% python3 -q
>>> import numpy as np
>>> import numpy.linalg as la
>>> np.set_printoptions(precision=2, suppress=True, linewidth=120, floatmode="fixed")
>>> M2 = np.array([[2, -5, 4, 5, 4, -2, 4],
...     [2, -2, 0, 3, 1, 0, -1],
...     [4, 0, 1, 4, 4, 3, -2],
...     [-2, -5, 5, 1, -3, -1, 4]])
>>> m1 = M2.T @ M2
>>> m1
array([[ 28,  -4,   2,  30,  32,  10, -10],
       [ -4,  54, -45, -36,  -7,  15, -38],
       [  2, -45,  42,  29,   5, -10,  34],
       [ 30, -36,  29,  51,  36,   1,  13],
       [ 32,  -7,   5,  36,  42,   7,  -5],
       [ 10,  15, -10,   1,   7,  14, -18],
       [-10, -38,  34,  13,  -5, -18,  37]])
>>> rk = la.matrix_rank(m1)
>>> print(rk)
4
>>> null = la.svd(m1)[2][rk:].T
>>> null.shape
(7, 3)
>>> [int(la.matrix_rank(m1[:i])) for i in range(1, len(m1) + 1)]
[1, 2, 3, 4, 4, 4, 4]
>>> arr = np.arange(12).reshape(4, 3) + 4
>>> arr
array([[ 4,  5,  6],
       [ 7,  8,  9],
       [10, 11, 12],
       [13, 14, 15]])
>>> print(la.cond(arr) > 100)
True
>>> [round(float(x), 2) for x in la.svd(arr, compute_uv=False)[:3]]
[35.0, 0.94, 0.0]
>>> round(float(la.norm(arr, 2) / la.norm(arr)), 2)
1.0
>>> rk = la.matrix_rank(arr)
>>> rk
np.int64(2)
>>> null = la.svd(arr)[2][rk:].T
>>> null[:, 0] / null[np.abs(null[:, 0]).round(6).argmax(), 0]
array([-0.50,  1.00, -0.50])
>>> [int(la.matrix_rank(np.delete(arr, i, axis=0))) for i in range(4)]
[2, 2, 2, 2]
>>> null.shape
(3, 1)
>>> print(null @ null.T)
[[ 0.17 -0.33  0.17]
 [-0.33  0.67 -0.33]
 [ 0.17 -0.33  0.17]]
>>> w1 = np.array([[3, 1, 2], [3, 1, 2], [1, 0, 2]])
>>> coef = np.array([-3, -1, 2])
>>> hid = np.maximum(arr @ w1 + coef, 0)
>>> print(hid)
[[30  8 32]
 [51 14 50]
 [72 20 68]
 [93 26 86]]
>>> (hid > 0).mean(axis=0)
array([1.00, 1.00, 1.00])
>>> Z = np.array([[-2, 2, 0], [-5, 4, -2], [5, -1, 2]])
>>> w1 @ Z
array([[-1,  8,  2],
       [-1,  8,  2],
       [ 8,  0,  4]])
>>> print((hid @ Z).round(6).argmax(axis=1))
[0 1 1 1]
>>> data = np.loadtxt("out1.csv", delimiter=",")
>>> data
array([[ -8.00,  -0.40],
       [  8.00,   0.10],
       [ 16.00,  -0.30],
       [-20.00,  -0.10],
       [ 26.00,   0.50]])
>>> [round(float(x), 2) for x in la.svd(data, compute_uv=False)[:3]]
[38.21, 0.62]
>>> la.matrix_rank(data, rtol=0.1)
np.int64(1)
>>> f, r1 = data[2], data[3]
>>> f @ r1
np.float64(-319.97)
>>> f @ f
np.float64(256.09)
>>> p = (f @ r1) / (f @ f) * f
>>> p
array([-19.99,   0.37])
>>> round(float(la.norm(f + r1) ** 2 + la.norm(f - r1) ** 2), 2)
1312.2
>>> ev, vecs = la.eigh(m1)
>>> vec = np.array([0, -2, -1, 2, -2, 1, 2])
>>> np.round(vec @ m1 @ vec / (vec @ vec), 2), round(float(ev[0]), 2), round(float(ev[-1]), 2)
(np.float64(35.33), -0.0, 155.98)
>>> np.round(la.eigvalsh(m1[1:, 1:]), 2) + 0
array([  0.00,   0.00,   4.75,  10.91,  71.22, 153.12])
>>> vecs * np.abs(ev) @ vecs.T
array([[ 28.00,  -4.00,   2.00,  30.00,  32.00,  10.00, -10.00],
       [ -4.00,  54.00, -45.00, -36.00,  -7.00,  15.00, -38.00],
       [  2.00, -45.00,  42.00,  29.00,   5.00, -10.00,  34.00],
       [ 30.00, -36.00,  29.00,  51.00,  36.00,   1.00,  13.00],
       [ 32.00,  -7.00,   5.00,  36.00,  42.00,   7.00,  -5.00],
       [ 10.00,  15.00, -10.00,   1.00,   7.00,  14.00, -18.00],
       [-10.00, -38.00,  34.00,  13.00,  -5.00, -18.00,  37.00]])
>>> print(np.abs(m1).sum(axis=1).max(), np.round(np.abs(ev).max(), 2))
199 155.98
>>> (np.sign(vecs[:, -1].round(6)) == np.sign(vecs[0, -1].round(6))).astype(int)
array([1, 0, 1, 1, 1, 0, 1])
>>> vec = np.array([0, 2])
>>> target = data @ vec
>>> coef, lr = np.zeros(2), 1 / la.norm(data, 2) ** 2
>>> for i in range(10):
...     coef -= lr * data.T @ (data @ coef - target)
...     if i % 2 == 0: print(i, round(la.norm(data @ coef - target), 2))
... 
0 1.24
2 1.23
4 1.23
6 1.23
8 1.23
>>> print(round(la.cond(data), 2))
61.84
>>> M2 = np.c_[data[:, :1] @ np.array([[-2]]), np.array([2, 2, -2, -3, -2])]
>>> M2
array([[ 16.00,   2.00],
       [-16.00,   2.00],
       [-32.00,  -2.00],
       [ 40.00,  -3.00],
       [-52.00,  -2.00]])
>>> la.matrix_rank(M2)
np.int64(2)
>>> la.norm(la.qr(data)[0].T @ M2, axis=0) ** 2 / ((M2 ** 2).sum(axis=0) + 1e-12)
array([1.00, 0.04])
>>> np.round(la.lstsq(data, M2[:, 0])[0], 2) + 0
array([-2.00,  0.00])
>>> np.round(la.norm(M2 - data @ la.lstsq(data, M2)[0], axis=0), 2) + 0
array([0.00, 4.90])
>>> E = np.array([[5.0, 0.0, 2.0, -2.0, -2.0, -2.0],
...     [0.0, 4.0, 0.0, 0.0, 0.0, 0.0],
...     [2.0, 0.0, 8.0, -4.0, -4.0, -4.0],
...     [-2.0, 0.0, -4.0, 8.0, 4.0, 4.0],
...     [-2.0, 0.0, -4.0, 4.0, 8.0, 4.0],
...     [-2.0, 0.0, -4.0, 4.0, 4.0, 8.0]])
>>> vec = np.array([0, 1, 0, 1, 3, 1])
>>> target = E @ vec
>>> target
array([-10.00,   4.00, -20.00,  24.00,  32.00,  24.00])
>>> la.solve(E, 2 * target)
array([0.00, 2.00, 0.00, 2.00, 6.00, 2.00])
>>> np.round(la.solve(E, target + E[:, 4]), 2) + 0
array([0.00, 1.00, 0.00, 1.00, 4.00, 1.00])
>>> la.solve(E.T, E[5])
array([0.00, 0.00, 0.00, 0.00, 0.00, 1.00])
>>> la.solve(E, target)
array([0.00, 1.00, 0.00, 1.00, 3.00, 1.00])
>>> vec = np.ones(6)
>>> for _ in range(5):
...     vec = E @ vec
...     vec /= la.norm(vec)
...     print(round(vec @ E @ vec, 2))
... 
16.36
20.77
20.99
21.0
21.0
>>> print(round(la.eigvalsh(E)[-1], 2))
21.0
>>> E @ E
array([[  41.00,    0.00,   50.00,  -50.00,  -50.00,  -50.00],
       [   0.00,   16.00,    0.00,    0.00,    0.00,    0.00],
       [  50.00,    0.00,  116.00, -100.00, -100.00, -100.00],
       [ -50.00,    0.00, -100.00,  116.00,  100.00,  100.00],
       [ -50.00,    0.00, -100.00,  100.00,  116.00,  100.00],
       [ -50.00,    0.00, -100.00,  100.00,  100.00,  116.00]])
>>> np.sort(la.eigvals(E).real)
array([ 4.00,  4.00,  4.00,  4.00,  4.00, 21.00])
>>> (la.matrix_power((E != 0) + (E.T != 0) + np.eye(6), 6) > 0).astype(int)
array([[1, 0, 1, 1, 1, 1],
       [0, 1, 0, 0, 0, 0],
       [1, 0, 1, 1, 1, 1],
       [1, 0, 1, 1, 1, 1],
       [1, 0, 1, 1, 1, 1],
       [1, 0, 1, 1, 1, 1]])
>>> round(float(la.det(E)), 2)
21504.0
>>> np.flatnonzero(la.matrix_power((E != 0) + (E.T != 0) + np.eye(6), 6)[5])
array([0, 2, 3, 4, 5])
>>> M2 = la.inv(E)
>>> print((np.abs(M2) > 1e-9).astype(int))
[[1 0 1 1 1 1]
 [0 1 0 0 0 0]
 [1 0 1 1 1 1]
 [1 0 1 1 1 1]
 [1 0 1 1 1 1]
 [1 0 1 1 1 1]]
>>> la.inv(M2)
array([[ 5.00,  0.00,  2.00, -2.00, -2.00, -2.00],
       [ 0.00,  4.00,  0.00,  0.00,  0.00,  0.00],
       [ 2.00,  0.00,  8.00, -4.00, -4.00, -4.00],
       [-2.00,  0.00, -4.00,  8.00,  4.00,  4.00],
       [-2.00,  0.00, -4.00,  4.00,  8.00,  4.00],
       [-2.00,  0.00, -4.00,  4.00,  4.00,  8.00]])
>>> print(M2)
[[ 0.24  0.00 -0.02  0.02  0.02  0.02]
 [ 0.00  0.25  0.00  0.00  0.00  0.00]
 [-0.02  0.00  0.20  0.05  0.05  0.05]
 [ 0.02  0.00  0.05  0.20 -0.05 -0.05]
 [ 0.02  0.00  0.05 -0.05  0.20 -0.05]
 [ 0.02  0.00  0.05 -0.05 -0.05  0.20]]
>>> np.round(la.slogdet(E)[0], 2)
np.float64(1.0)
>>> mat = np.array([[1, 1, -1, -1, 1, 1, -1, -1],
...     [1, -1, 1, -1, 1, -1, 1, -1],
...     [1, 1, 1, 1, -1, -1, -1, -1],
...     [1, 1, -1, -1, -1, -1, 1, 1],
...     [1, -1, 1, -1, -1, 1, -1, 1]])
>>> mat
array([[ 1,  1, -1, -1,  1,  1, -1, -1],
       [ 1, -1,  1, -1,  1, -1,  1, -1],
       [ 1,  1,  1,  1, -1, -1, -1, -1],
       [ 1,  1, -1, -1, -1, -1,  1,  1],
       [ 1, -1,  1, -1, -1,  1, -1,  1]])
>>> mat.reshape(-1, 2)
array([[ 1,  1],
       [-1, -1],
       [ 1,  1],
       [-1, -1],
       [ 1, -1],
       [ 1, -1],
       [ 1, -1],
       [ 1, -1],
       [ 1,  1],
       [ 1,  1],
       [-1, -1],
       [-1, -1],
       [ 1,  1],
       [-1, -1],
       [-1, -1],
       [ 1,  1],
       [ 1, -1],
       [ 1, -1],
       [-1,  1],
       [-1,  1]])
>>> mat.reshape(2, -1)
array([[ 1,  1, -1, -1,  1,  1, -1, -1,  1, -1,  1, -1,  1, -1,  1, -1,  1,  1,  1,  1],
       [-1, -1, -1, -1,  1,  1, -1, -1, -1, -1,  1,  1,  1, -1,  1, -1, -1,  1, -1,  1]])
>>> t3 = mat.reshape(5, 2, -1)
>>> np.einsum("ihd,jhd->hij", t3, t3).shape
(2, 5, 5)
>>> t3.transpose(1, 0, 2)
array([[[ 1,  1, -1, -1],
        [ 1, -1,  1, -1],
        [ 1,  1,  1,  1],
        [ 1,  1, -1, -1],
        [ 1, -1,  1, -1]],

       [[ 1,  1, -1, -1],
        [ 1, -1,  1, -1],
        [-1, -1, -1, -1],
        [-1, -1,  1,  1],
        [-1,  1, -1,  1]]])
>>> np.einsum("ihd,ihd->ih", t3, t3)
array([[4, 4],
       [4, 4],
       [4, 4],
       [4, 4],
       [4, 4]])
>>> print(np.swapaxes(t3, 1, 2)[3])
[[ 1 -1]
 [ 1 -1]
 [-1  1]
 [-1  1]]
>>> M2 = mat / np.sqrt((mat ** 2).mean(axis=1, keepdims=True))
>>> print(la.norm(M2, axis=1))
[2.83 2.83 2.83 2.83 2.83]
>>> vec = np.array([4, 2, 0, 5, -2, 4, 3, -5])
>>> h1 = np.maximum(mat @ vec, 0)
>>> np.maximum(mat @ (3 * vec), 0)
array([15,  0, 33,  0,  0])
>>> np.maximum(mat @ vec, 0) - np.maximum(-mat @ vec, 0)
array([ 5, -1, 11, -3, -5])
>>> h1
array([ 5,  0, 11,  0,  0])
>>> M = np.array([[0.4, 0.6, -1.0],
...     [1.6, -1.1, 1.4],
...     [-1.9, -0.6, 0.4],
...     [-0.5, 0.1, 0.6],
...     [0.1, -0.2, -0.2],
...     [2.0, 0.0, 0.1],
...     [1.83, 0.41, 0.07],
...     [-0.1, -1.8, 1.2]])
>>> hat = M @ la.solve(M.T @ M, M.T)
>>> np.allclose(hat @ hat, hat)
True
>>> print(la.matrix_rank(np.eye(8) - hat))
5
>>> np.diag(hat)
array([0.31, 0.52, 0.32, 0.46, 0.12, 0.30, 0.31, 0.67])
>>> hat @ M[:, 0]
array([ 0.40,  1.60, -1.90, -0.50,  0.10,  2.00,  1.83, -0.10])
>>> np.round((np.eye(8) - hat) @ M, 2) + 0
array([[0.00, 0.00, 0.00],
       [0.00, 0.00, 0.00],
       [0.00, 0.00, 0.00],
       [0.00, 0.00, 0.00],
       [0.00, 0.00, 0.00],
       [0.00, 0.00, 0.00],
       [0.00, 0.00, 0.00],
       [0.00, 0.00, 0.00]])
>>> print(np.trace(hat))
3.0
>>> feats = np.load("x.npy")
>>> feats
array([[ 1.80,  0.00,  4.81,  1.20, -0.90],
       [-0.30, -1.40, -2.41, -0.60, -1.00],
       [ 0.30, -0.70, -3.64, -0.90, -1.70],
       [-0.80,  1.90,  3.62,  0.90, -1.00],
       [-1.10,  0.40,  4.39,  1.10, -1.60],
       [-1.50,  0.80, -2.78, -0.70, -0.10],
       [-0.40,  1.50, -3.59, -0.90, -0.30],
       [-1.40,  1.50, -0.84, -0.20, -0.30],
       [ 1.70,  1.90, -9.61, -2.40,  0.30],
       [ 1.50, -0.50,  0.00,  0.00,  1.10],
       [-0.30,  0.90, -3.18, -0.80,  0.20],
       [ 1.00, -0.40, -0.80, -0.20, -0.30],
       [-0.30,  1.50,  4.83,  1.20, -1.80],
       [-0.40, -0.20,  1.58,  0.40, -1.10],
       [-1.70,  0.10, -2.77, -0.70, -0.10],
       [-0.30,  0.40, -6.06, -1.50, -0.50],
       [ 1.00,  0.40,  2.81,  0.70,  0.40]])
>>> ev, vecs = la.eigh(E)
>>> np.round(vecs.T @ E @ vecs, 2) + 0
array([[ 4.00,  0.00,  0.00,  0.00,  0.00,  0.00],
       [ 0.00,  4.00,  0.00,  0.00,  0.00,  0.00],
       [ 0.00,  0.00,  4.00,  0.00,  0.00,  0.00],
       [ 0.00,  0.00,  0.00,  4.00,  0.00,  0.00],
       [ 0.00,  0.00,  0.00,  0.00,  4.00,  0.00],
       [ 0.00,  0.00,  0.00,  0.00,  0.00, 21.00]])
>>> print(np.abs(vecs[:, -1]).round(6).argmax())
2
>>> np.unique(ev.round(6) + 0, return_counts=True)[1]
array([5, 1])
>>> la.svd(E, compute_uv=False)
array([21.00,  4.00,  4.00,  4.00,  4.00,  4.00])
>>> np.abs(vecs[:, -1])
array([0.24, 0.00, 0.49, 0.49, 0.49, 0.49])
>>> vecs @ np.diag(ev) @ vecs.T
array([[ 5.00,  0.00,  2.00, -2.00, -2.00, -2.00],
       [ 0.00,  4.00,  0.00,  0.00,  0.00,  0.00],
       [ 2.00,  0.00,  8.00, -4.00, -4.00, -4.00],
       [-2.00,  0.00, -4.00,  8.00,  4.00,  4.00],
       [-2.00,  0.00, -4.00,  4.00,  8.00,  4.00],
       [-2.00,  0.00, -4.00,  4.00,  4.00,  8.00]])
>>> print(la.eigvalsh(E + 4 * np.eye(6)))
[ 8.00  8.00  8.00  8.00  8.00 25.00]
